% ipython --no-banner

In [1]: import numpy as np

In [2]: np.set_printoptions(precision=1, suppress=True, linewidth=160, sign=" ")

In [3]: m1 = np.loadtxt("dump.csv", delimiter=",")

In [4]: m1
Out[4]: 
array([[ 0.,  0.,  0.,  0.,  1.,  0.,  0.,  0.,  0.,  0.,  0.,  0.],
       [ 0.,  0.,  0.,  0.,  0.,  0.,  0.,  0.,  2.,  0.,  0.,  0.],
       [ 0.,  0.,  0.,  0.,  0.,  0.,  0.,  0.,  0.,  0.,  0., -1.],
       [ 0., -1.,  0.,  0.,  0.,  0.,  0.,  0.,  0.,  0.,  0.,  0.],
       [ 1.,  0.,  0.,  0.,  0.,  0.,  0.,  0.,  0.,  0.,  0.,  0.],
       [ 0.,  0., -1.,  0.,  0.,  0.,  0.,  0.,  0.,  0.,  0.,  0.],
       [ 0.,  0.,  0.,  0.,  0.,  0.,  0.,  0.,  0.,  0.,  0.,  0.],
       [ 0.,  0.,  0., -2.,  0.,  0.,  0.,  0.,  0.,  0.,  0.,  0.],
       [ 0.,  0.,  0.,  0.,  0., -2.,  0.,  0.,  0.,  0.,  0.,  0.],
       [ 0.,  0.,  0.,  0.,  0.,  0., -2.,  0.,  0.,  0.,  0.,  0.],
       [ 0.,  0.,  0.,  0.,  0.,  0.,  0.,  0.,  0.,  2.,  0.,  0.],
       [ 0.,  0.,  0.,  0.,  0.,  0.,  0.,  0.,  0.,  0.,  0.,  0.]])

In [5]: r = np.linalg.matrix_rank(m1)

In [6]: r
Out[6]: np.int64(10)

In [7]: N = np.linalg.svd(m1)[2][r:].T

In [8]: [int(np.linalg.matrix_rank(m1[:, :j + 1])) for j in range(12)]
Out[8]: [1, 2, 3, 4, 5, 6, 7, 7, 8, 9, 9, 10]

In [9]: print(np.linalg.matrix_rank(m1.T @ m1), np.linalg.matrix_rank(m1 @ m1.T))
10 10

In [10]: print([int(np.linalg.matrix_rank(m1[:i])) for i in range(1, len(m1) + 1)])
[1, 2, 3, 4, 5, 6, 6, 7, 8, 9, 10, 10]
